>>> import numpy as np
>>> np.set_printoptions(precision=3, suppress=True, linewidth=160)
>>> A = np.load("case3.npy")
>>> A
array([[0.429, 0.286, 0.   , 0.   , 0.286],
       [0.25 , 0.25 , 0.25 , 0.25 , 0.   ],
       [0.111, 0.222, 0.333, 0.222, 0.111],
       [0.167, 0.167, 0.333, 0.333, 0.   ],
       [0.286, 0.143, 0.143, 0.143, 0.286]])
>>> left, s, VT = np.linalg.svd(A)
>>> vecs = VT[:(s > 1e-8).sum()]
>>> rng = np.random.default_rng(70)
>>> x = A[2] + 4 * A[1] + rng.integers(2) * np.eye(5)[0]
>>> x
array([2.111, 1.222, 1.333, 1.222, 0.111])
>>> round(np.linalg.norm(x - vecs.T @ vecs @ x), 3)
np.float64(0.385)
>>> np.linalg.matrix_rank(np.vstack([A, x]))
np.int64(5)
>>> np.diag(vecs.T @ vecs)
array([0.852, 0.852, 0.667, 0.667, 0.963])
>>> vecs.T @ vecs
array([[ 0.852,  0.148, -0.222,  0.222,  0.074],
       [ 0.148,  0.852,  0.222, -0.222, -0.074],
       [-0.222,  0.222,  0.667,  0.333,  0.111],
       [ 0.222, -0.222,  0.333,  0.667, -0.111],
       [ 0.074, -0.074,  0.111, -0.111,  0.963]])
>>> np.allclose(vecs.T @ vecs @ x, x)
False
>>> out = np.array([[7, -9, 2], [-7, 0, -4]])
>>> W2 = np.kron(out, A)
>>> np.linalg.matrix_rank(W2)
np.int64(8)
>>> W2.shape
(10, 15)
>>> round(float(np.linalg.norm(W2, 2)), 3), np.round(np.linalg.norm(out, 2) * np.linalg.norm(A, 2), 3)
(13.113, np.float64(13.113))
>>> labels = rng.permutation(5)
>>> labels
array([0, 1, 3, 2, 4])
>>> out = A[labels][:, labels]
>>> np.diag(out)
array([0.429, 0.25 , 0.333, 0.333, 0.286])
>>> round(float(np.linalg.det(out)), 3), round(float(np.linalg.det(A[labels])), 3)
(-0.0, 0.0)
>>> np.round(np.sort(np.abs(np.linalg.eigvals(out))), 3) + 0
array([0.   , 0.011, 0.172, 0.448, 1.   ])
>>> K = np.loadtxt("layer12.csv", delimiter=",")
>>> K
array([[2., 0., 0.],
       [0., 1., 0.],
       [1., 0., 1.]])
>>> np.linalg.matrix_power(A, 100)
array([[0.258, 0.224, 0.203, 0.181, 0.135],
       [0.258, 0.224, 0.203, 0.181, 0.135],
       [0.258, 0.224, 0.203, 0.181, 0.135],
       [0.258, 0.224, 0.203, 0.181, 0.135],
       [0.258, 0.224, 0.203, 0.181, 0.135]])
>>> A @ np.ones(5)
array([1., 1., 1., 1., 1.])
>>> pr = np.eye(5)[2]
>>> for _ in range(5):
...     pr = pr @ A
...     print(pr.round(3))
... 
[0.111 0.222 0.333 0.222 0.111]
[0.209 0.214 0.257 0.22  0.101]
[0.237 0.221 0.227 0.198 0.117]
[0.248 0.223 0.214 0.188 0.126]
[0.254 0.224 0.208 0.184 0.131]
>>> def softmax(z):
...     e = np.exp(z - z.max(axis=-1, keepdims=True))
...     return e / e.sum(axis=-1, keepdims=True)
... 
>>> softmax(10 * A[3])
array([0.078, 0.078, 0.414, 0.414, 0.015])
>>> softmax(A[3] + 3)
array([0.192, 0.192, 0.227, 0.227, 0.162])
>>> softmax(A[3])
array([0.192, 0.192, 0.227, 0.227, 0.162])
>>> scores = A @ A.T / np.sqrt(5)
>>> softmax(scores + np.triu(np.full(scores.shape, -np.inf), 1))
array([[1.   , 0.   , 0.   , 0.   , 0.   ],
       [0.492, 0.508, 0.   , 0.   , 0.   ],
       [0.325, 0.337, 0.338, 0.   , 0.   ],
       [0.239, 0.253, 0.252, 0.256, 0.   ],
       [0.204, 0.198, 0.198, 0.197, 0.202]])
>>> softmax(scores)
array([[0.213, 0.197, 0.194, 0.192, 0.203],
       [0.197, 0.203, 0.201, 0.203, 0.197],
       [0.195, 0.202, 0.203, 0.203, 0.197],
       [0.192, 0.203, 0.203, 0.206, 0.196],
       [0.204, 0.198, 0.198, 0.197, 0.202]])
>>> out = np.linalg.inv(K)
>>> np.linalg.det(K) * out
array([[ 1.,  0.,  0.],
       [ 0.,  2.,  0.],
       [-1.,  0.,  2.]])
>>> round(float(np.linalg.slogdet(K)[0]), 3)
1.0
>>> np.linalg.inv(out)
array([[2., 0., 0.],
       [0., 1., 0.],
       [1., 0., 1.]])
>>> x = np.array([-1, 2, 1])
>>> a = np.maximum(K @ x, 0)
>>> a
array([0., 2., 0.])
>>> K * (a > 1e-9)[:, None]
array([[0., 0., 0.],
       [0., 1., 0.],
       [0., 0., 0.]])
>>> np.tanh(K @ x)
array([-0.964,  0.964,  0.   ])
>>> np.maximum(K @ (3 * x), 0)
array([0., 6., 0.])
>>> K.T @ a
array([0., 2., 0.])
>>> np.maximum(K @ x, 0) - np.maximum(-K @ x, 0)
array([-2.,  2.,  0.])
>>> labels = rng.permutation(3)
>>> out = K[:, labels] * rng.choice([-1, 1], 3)
>>> out
array([[ 0.,  2., -0.],
       [ 1.,  0., -0.],
       [ 0.,  1., -1.]])
>>> left, _, VT = np.linalg.svd(K.T @ out)
>>> np.round(left @ VT, 3) + 0
array([[ 0.,  1.,  0.],
       [ 1.,  0.,  0.],
       [ 0.,  0., -1.]])
>>> labels
array([1, 0, 2])
>>> E = np.load("m.npy")
>>> E
array([[ 1.474,  0.682, -0.914],
       [ 0.682,  1.115,  1.186],
       [-0.914,  1.186,  0.411]])
>>> labels = rng.permutation(3)
>>> labels
array([2, 0, 1])
>>> out = E[labels][:, labels]
>>> np.allclose(out, E)
False
>>> np.diag(out)
array([0.411, 1.474, 1.115])
>>> round(np.linalg.det(out), 3), np.round(np.linalg.det(E[labels]), 3)
(np.float64(-3.999), np.float64(-3.999))
>>> np.sort(np.abs(np.linalg.eigvals(out)))
array([1., 2., 2.])
>>> out
array([[ 0.411, -0.914,  1.186],
       [-0.914,  1.474,  0.682],
       [ 1.186,  0.682,  1.115]])
>>> evals, vecs = np.linalg.eigh(E)
>>> np.linalg.eigvalsh(E + -3 * np.eye(3))
array([-4., -1., -1.])
>>> np.round(vecs.T @ vecs, 3) + 0
array([[1., 0., 0.],
       [0., 1., 0.],
       [0., 0., 1.]])
>>> np.linalg.svd(E, compute_uv=False)
array([2., 2., 1.])
>>> np.linalg.eigvalsh(E @ E)
array([1.   , 3.999, 4.001])
>>> evals
array([-1.,  2.,  2.])
>>> out = np.array([[5, 2], [0, 0]])
>>> J = np.tile(out, (2, 2))
>>> J
array([[5, 2, 5, 2],
       [0, 0, 0, 0],
       [5, 2, 5, 2],
       [0, 0, 0, 0]])
>>> left, s, VT = np.linalg.svd(J)
>>> vecs = VT[:(s > 1e-8).sum()]
>>> x = J[3] + 5 * J[1] + rng.integers(2) * np.eye(4)[2]
>>> x
array([0., 0., 1., 0.])
>>> round(float(np.linalg.norm(x - vecs.T @ vecs @ x)), 3)
0.754
>>> np.abs(np.diag(np.linalg.qr(J)[1])) > 1e-9
array([ True, False, False, False])
>>> np.allclose(J[:-1].T @ np.linalg.lstsq(J[:-1].T, J[-1])[0], J[-1])
True
>>> np.linalg.lstsq(J[:-1].T, J[-1])[2]
np.int32(1)
>>> np.round(np.trace(np.linalg.pinv(J) @ J), 3)
np.float64(1.0)
>>> J @ np.linalg.pinv(J) @ J
array([[5., 2., 5., 2.],
       [0., 0., 0., 0.],
       [5., 2., 5., 2.],
       [0., 0., 0., 0.]])
>>> np.unique(J.round(6), axis=0).shape
(2, 4)
>>> W = np.array([[1, -6, 1], [0, -5, -5], [4, 3, -4], [0, -9, 1]])
>>> b = np.array([0, 0, 0])
>>> act = np.maximum(J @ W + b, 0)
>>> (act > 0).astype(int)
array([[1, 0, 0],
       [0, 0, 0],
       [1, 0, 0],
       [0, 0, 0]])
>>> act
array([[25,  0,  0],
       [ 0,  0,  0],
       [25,  0,  0],
       [ 0,  0,  0]])
>>> np.linalg.matrix_rank(act)
np.int64(1)
>>> W2 = np.array([[-4, -6], [6, -4], [-6, -7]])
>>> (act @ W2).round(6).argmax(axis=1)
array([0, 0, 0, 0])
>>> act @ W2
array([[-100, -150],
       [   0,    0],
       [-100, -150],
       [   0,    0]])
>>> W @ W2
array([[-46,  11],
       [  0,  55],
       [ 26,  -8],
       [-60,  29]])
>>> f = np.array([2, 4, 4])
>>> np.convolve(E[2], f)
array([-1.828, -1.284,  1.91 ,  6.388,  1.644])
>>> np.array([np.convolve(row, f, "same") for row in E])
array([[ 7.26 ,  6.796, -0.928],
       [ 4.958,  9.56 ,  9.204],
       [-1.284,  1.91 ,  6.388]])
>>> X = np.loadtxt("data.csv", delimiter=",")
>>> X
array([[-7.423, -0.191,  5.773,  7.549, 11.293, 22.968],
       [-7.055, -0.311,  5.626,  7.26 , 10.841, 22.304],
       [-6.059, -0.63 ,  5.216,  6.47 ,  9.609, 20.477],
       [-5.339, -0.853,  4.908,  5.891,  8.711, 19.127],
       [ 1.206, -1.558,  0.29 , -0.562, -0.709,  1.698],
       [ 1.2  , -1.53 ,  0.265, -0.574, -0.722,  1.618],
       [ 1.087, -1.265,  0.071, -0.631, -0.769,  0.992],
       [ 0.844, -0.911, -0.076, -0.581, -0.679,  0.465],
       [ 0.434, -0.443, -0.121, -0.359, -0.392,  0.101],
       [-0.484,  0.523,  0.566,  0.751,  0.598,  0.151],
       [-0.515,  0.609,  0.87 ,  1.024,  0.722,  0.226],
       [-0.359,  0.612,  1.433,  1.412,  0.759,  0.294],
       [ 3.094, -1.081,  4.451,  2.107, -1.5  , -0.837],
       [ 6.081, -2.668,  6.039,  1.865, -3.814, -2.292],
       [ 9.274, -4.38 ,  7.462,  1.384, -6.391, -4.022]])
>>> rk = np.linalg.matrix_rank(X)
>>> rk
np.int64(3)
>>> ns = np.linalg.svd(X)[2][rk:].T
>>> [int(np.linalg.matrix_rank(np.delete(X, i, axis=0))) for i in range(15)]
[3, 3, 3, 3, 3, 3, 3, 3, 3, 3, 3, 3, 3, 3, 3]
>>> ns.shape
(6, 3)
>>> np.allclose(X @ ns, 0)
True
>>> f = np.array([-1, 2])
>>> np.convolve(X[5], f)
array([-1.2  ,  3.93 , -3.326,  1.104, -0.427, -3.061,  3.235])
>>> np.cross(X[5, :3], X[13, :3])
array([-8.536, -5.636,  6.105])
>>> np.argsort(-np.linalg.norm(X, axis=0).round(6), kind="stable")[:3]
array([5, 4, 0])
>>> round(float(np.linalg.norm(X, 2) / np.linalg.norm(X)), 3)
0.944
>>> mat = np.load("sample2.npy")
>>> mat
array([[ 9, -5,  3, -2, -3,  2,  4],
       [-5,  5,  1,  2,  1,  2,  0],
       [ 3,  1,  6,  1, -3,  5,  7],
       [-2,  2,  1,  1,  0,  1,  1],
       [-3,  1, -3,  0,  2, -2, -4],
       [ 2,  2,  5,  1, -2,  5,  5],
       [ 4,  0,  7,  1, -4,  5,  9]])
>>> evals, vecs = np.linalg.eigh(mat)
>>> x = np.array([-1, 1, -1, -3, 2, 1, 2])
>>> np.round(vecs * np.abs(evals) @ vecs.T, 3) + 0
array([[ 9., -5.,  3., -2., -3.,  2.,  4.],
       [-5.,  5.,  1.,  2.,  1.,  2.,  0.],
       [ 3.,  1.,  6.,  1., -3.,  5.,  7.],
       [-2.,  2.,  1.,  1.,  0.,  1.,  1.],
       [-3.,  1., -3.,  0.,  2., -2., -4.],
       [ 2.,  2.,  5.,  1., -2.,  5.,  5.],
       [ 4.,  0.,  7.,  1., -4.,  5.,  9.]])
>>> left, s, VT = np.linalg.svd(mat)
>>> vecs = VT[:(s > 1e-8).sum()]
>>> x = mat[2] + 4 * mat[5] + rng.integers(2) * np.eye(7)[0]
>>> x
array([ 11.,   9.,  26.,   5., -11.,  25.,  27.])
>>> np.allclose(vecs.T @ vecs @ x, x)
True
>>> np.diag(vecs.T @ vecs)
array([0.73 , 0.487, 0.287, 0.096, 0.13 , 0.583, 0.687])
>>> rk = np.linalg.matrix_rank(mat)
>>> rk
np.int64(3)
>>> ns = np.linalg.svd(mat)[2][rk:].T
>>> [int(np.linalg.matrix_rank(mat[:, :j + 1])) for j in range(7)]
[1, 2, 3, 3, 3, 3, 3]
>>> [int(np.linalg.matrix_rank(np.delete(mat, i, axis=0))) for i in range(7)]
[3, 3, 3, 3, 3, 3, 3]
>>> ns.shape
(7, 4)
>>> labels = rng.permutation(7)
>>> labels
array([6, 2, 0, 4, 1, 3, 5])
>>> out = mat[labels][:, labels]
>>> np.diag(out)
array([9, 6, 9, 2, 5, 1, 5])
>>> out
array([[ 9,  7,  4, -4,  0,  1,  5],
       [ 7,  6,  3, -3,  1,  1,  5],
       [ 4,  3,  9, -3, -5, -2,  2],
       [-4, -3, -3,  2,  1,  0, -2],
       [ 0,  1, -5,  1,  5,  2,  2],
       [ 1,  1, -2,  0,  2,  1,  1],
       [ 5,  5,  2, -2,  2,  1,  5]])
>>> np.round(np.sort(np.abs(np.linalg.eigvals(out))), 3) + 0
array([ 0.   ,  0.   ,  0.   ,  0.   ,  2.071, 12.235, 22.694])
>>> M = np.array([[-1, 1, -1, 0],
...     [3, 3, -3, -2],
...     [0, 0, -3, 1],
...     [-2, 2, 0, 0],
...     [3, 0, -2, -3]]) * (rng.random((5, 4)) < 0.3)
>>> M
array([[-1,  1, -1,  0],
       [ 0,  3, -3, -2],
       [ 0,  0,  0,  1],
       [-2,  0,  0,  0],
       [ 0,  0,  0, -3]])
>>> round(np.trace(np.linalg.pinv(M) @ M), 3)
np.float64(3.0)
>>> np.linalg.lstsq(M[:-1].T, M[-1])[2]
np.int32(3)
>>> np.unique(M.round(6), axis=0).shape
(5, 4)
>>> np.allclose(M[:-1].T @ np.linalg.lstsq(M[:-1].T, M[-1])[0], M[-1])
True
>>> gram = M.T @ M
>>> (M @ M.T).shape
(5, 5)
>>> np.diag(gram)
array([ 5, 10, 10, 14])
>>> data = np.loadtxt("a.csv", delimiter=",")
>>> data
array([[  1. ,  -1. ,  -0.2,  -1.2,   0.5],
       [ -2.8,   1.6,   0. ,   0.7,   0.3],
       [ -0.5,   0.5,   0.4,   1.1,  -1.2],
       [ -0.1,  -0.5,  -0.9,  -1.4,  -1.5],
       [  1. ,   0.9,  -0.2,  -0.4,   0.1],
       [  0.2,   0.4,  -0.7,  -0.4,  -0.2],
       [  1.2,  -0.3,  -0.1,   0.9,   0.5],
       [ -0.8,   0.2,   0.5,   0.5,  -1.2],
       [  1.2,  -0.2,   0.1,   0.4,  -0.8],
       [  9. , -12. ,  -3. ,  15. ,  -2. ],
       [  0.2,  -0.7,  -0.5,  -2. ,  -0.2],
       [  0.1,  -0.2,  -0.5,  -0.8,   0.7],
       [  0.2,  -0.3,   0.3,  -0.1,   0.2],
       [ -1.1,  -0.5,   1.1,  -1.5,   1.3],
       [  1.8,   2.2,   0.3,   0.1,   0.8],
       [ -0.5,  -0.2,  -0.7,  -0.2,  -1.2],
       [  0.3,  -0.7,  -0.1,   0.2,   0.9],
       [  0.9,  -0.6,  -1.8,   0.3,  -0.3],
       [ -0.7,  -1.1,   0.5,   1.4,  -0.2],
       [ -1. ,  -0.5,  -0.9,  -0.1,   0.2],
       [ -0.2,  -0.8,   1.7,  -1.5,   0.1],
       [ -1.4,   0.6,  -1.4,  -1.9,  -0.6],
       [  0.4,   0.2,  -1.1,  -1.4,  -0.5],
       [ -0.7,   0.3,   0.2,  -1.7,  -0.6],
       [  1.1,  -0.3,  -0.2,  -0.4,   0.3]])
>>> cen = data - data.mean(axis=0)
>>> vecs = np.linalg.svd(cen)[2][:1]
>>> out = cen - cen @ vecs.T @ vecs
>>> np.linalg.norm(out, axis=1).round(6).argmax()
np.int64(1)
>>> np.diag(vecs.T @ vecs)
array([0.179, 0.293, 0.016, 0.505, 0.007])
